$ python3 -q
>>> import numpy as np
>>> np.set_printoptions(precision=2, suppress=True, linewidth=100)
>>> K = 3 * np.eye(7) + np.eye(7, k=1)
>>> print(K)
[[3. 1. 0. 0. 0. 0. 0.]
 [0. 3. 1. 0. 0. 0. 0.]
 [0. 0. 3. 1. 0. 0. 0.]
 [0. 0. 0. 3. 1. 0. 0.]
 [0. 0. 0. 0. 3. 1. 0.]
 [0. 0. 0. 0. 0. 3. 1.]
 [0. 0. 0. 0. 0. 0. 3.]]
>>> rng = np.random.default_rng(1408)
>>> labels = rng.permutation(7)
>>> out = K[:, labels] * rng.choice([-1, 1], 7)
>>> print(out)
[[-0. -0.  1.  0. -3. -0. -0.]
 [-0. -0.  3.  0. -0. -0. -1.]
 [-0. -0.  0.  1. -0. -0. -3.]
 [-0. -1.  0.  3. -0. -0. -0.]
 [-0. -3.  0.  0. -0. -1. -0.]
 [-1. -0.  0.  0. -0. -3. -0.]
 [-3. -0.  0.  0. -0. -0. -0.]]
>>> Uu, _, Vh = np.linalg.svd(K.T @ out)
>>> print(np.round(np.linalg.lstsq(K, out)[0], 2) + 0)
[[ 0.  0.  0.  0. -1.  0.  0.]
 [ 0.  0.  1.  0.  0.  0.  0.]
 [ 0.  0.  0.  0.  0.  0. -1.]
 [ 0.  0.  0.  1.  0.  0.  0.]
 [ 0. -1.  0.  0.  0.  0.  0.]
 [ 0.  0.  0.  0.  0. -1.  0.]
 [-1.  0.  0.  0.  0.  0.  0.]]
>>> print(np.round(Uu @ Vh, 2) + 0)
[[ 0.  0.  0.  0. -1.  0.  0.]
 [ 0.  0.  1.  0.  0.  0.  0.]
 [ 0.  0.  0.  0.  0.  0. -1.]
 [ 0.  0.  0.  1.  0.  0.  0.]
 [ 0. -1.  0.  0.  0.  0.  0.]
 [ 0.  0.  0.  0.  0. -1.  0.]
 [-1.  0.  0.  0.  0.  0.  0.]]
>>> vec = np.array([2, 0, 2, 2, 2, 1, 1])
>>> print(np.linalg.norm(K @ vec) <= np.linalg.norm(K, 2) * np.linalg.norm(vec) + 1e-9)
True
>>> print(np.einsum("ij,j->i", K, vec))
[6. 2. 8. 8. 7. 4. 3.]
>>> print((K @ vec).argmax())
2
>>> print(K @ vec)
[6. 2. 8. 8. 7. 4. 3.]
>>> print(K @ (2 * vec))
[12.  4. 16. 16. 14.  8.  6.]
>>> arr = np.loadtxt("arr.csv", delimiter=",")
>>> print(arr)
[[-3.  1.  0.  0.]
 [ 0. -3.  1.  0.]
 [ 0.  0. -3.  1.]
 [ 0.  0.  0. -3.]]
>>> vals, evecs = np.linalg.eig(arr)
>>> print(np.prod(vals))
81.0
>>> print(vals)
[-3. -3. -3. -3.]
>>> print(np.sort(np.linalg.eigvals(arr @ arr)))
[9. 9. 9. 9.]
>>> out = np.array([[-1, 0], [-8, -4], [-4, 9]])
>>> feats = np.kron(np.eye(3, dtype=int), out)
>>> print(feats)
[[-1  0  0  0  0  0]
 [-8 -4  0  0  0  0]
 [-4  9  0  0  0  0]
 [ 0  0 -1  0  0  0]
 [ 0  0 -8 -4  0  0]
 [ 0  0 -4  9  0  0]
 [ 0  0  0  0 -1  0]
 [ 0  0  0  0 -8 -4]
 [ 0  0  0  0 -4  9]]
>>> C2 = feats.T @ feats
>>> print(np.linalg.eigvalsh(C2)[::-1])
[97.94 97.94 97.94 80.06 80.06 80.06]
>>> print((feats @ feats.T).shape)
(9, 9)
>>> print(np.diag(C2))
[81 97 81 97 81 97]
>>> print(np.trace(C2), (feats ** 2).sum())
534 534
>>> print(np.allclose(C2, C2.T))
True
>>> print(np.linalg.matrix_rank(C2))
6
